% python3 -q
>>> import numpy as np
>>> np.set_printoptions(suppress=True, linewidth=160)
>>> arr = np.arange(12).reshape(3, 4) + -2
>>> arr
array([[-2, -1,  0,  1],
       [ 2,  3,  4,  5],
       [ 6,  7,  8,  9]])
>>> vec = np.array([-3, -3, -2, -1])
>>> np.sign((arr @ vec).round(6))
array([ 1, -1, -1])
>>> np.linalg.norm(arr @ vec) <= np.linalg.norm(arr, 2) * np.linalg.norm(vec) + 1e-9
np.True_
>>> arr @ (2 * vec)
array([  16,  -56, -128])
>>> arr * vec
array([[  6,   3,   0,  -1],
       [ -6,  -9,  -8,  -5],
       [-18, -21, -16,  -9]])
>>> np.einsum("ij,j->i", arr, vec)
array([  8, -28, -64])
>>> arr @ vec
array([  8, -28, -64])
>>> r = np.linalg.matrix_rank(arr)
>>> r
np.int64(2)
>>> N = np.linalg.svd(arr)[2][r:].T
>>> np.linalg.matrix_rank(arr.T @ arr), np.linalg.matrix_rank(arr @ arr.T)
(np.int64(2), np.int64(2))
>>> np.round(N @ N.T, 3)
array([[ 0.3, -0.4, -0.1,  0.2],
       [-0.4,  0.7, -0.2, -0.1],
       [-0.1, -0.2,  0.7, -0.4],
       [ 0.2, -0.1, -0.4,  0.3]])
>>> [int(np.linalg.matrix_rank(np.delete(arr, i, axis=0))) for i in range(3)]
[2, 2, 2]
>>> np.allclose(arr @ N, 0)
True
>>> [int(np.linalg.matrix_rank(arr[:i])) for i in range(1, len(arr) + 1)]
[1, 2, 2]
>>> np.linalg.matrix_rank(arr, rtol=0.1)
np.int64(2)
>>> [round(float(x), 3) for x in np.linalg.svd(arr, compute_uv=False)[:3]]
[16.829, 2.604, 0.0]
>>> U, sig, Vh = np.linalg.svd(arr)
>>> np.argmax(sig[:-1] / (sig[1:] + 1e-6)) + 1
np.int64(2)
>>> out = U[:, :2] @ np.diag(sig[:2]) @ Vh[:2]
>>> out.round(3) + 0
array([[-2., -1.,  0.,  1.],
       [ 2.,  3.,  4.,  5.],
       [ 6.,  7.,  8.,  9.]])
>>> np.linalg.matrix_rank(out)
np.int64(2)
>>> F = np.load("data.npy")
>>> F
array([[ 0, -5,  3, -8],
       [ 0,  0, -7,  6],
       [ 0,  0,  0, -3],
       [ 0,  0,  0,  0]])
>>> r = np.linalg.matrix_rank(F)
>>> r
np.int64(3)
>>> N = np.linalg.svd(F)[2][r:].T
>>> [int(np.linalg.matrix_rank(F[:, :j + 1])) for j in range(4)]
[0, 1, 2, 3]
>>> np.linalg.matrix_rank(F.T @ F), np.linalg.matrix_rank(F @ F.T)
(np.int64(3), np.int64(3))
>>> np.allclose(F @ N, 0)
True
>>> [int(np.linalg.matrix_rank(F[:i])) for i in range(1, len(F) + 1)]
[1, 2, 3, 3]
>>> N @ N.T
array([[1., 0., 0., 0.],
       [0., 0., 0., 0.],
       [0., 0., 0., 0.],
       [0., 0., 0., 0.]])
>>> F @ N
array([[0.],
       [0.],
       [0.],
       [0.]])
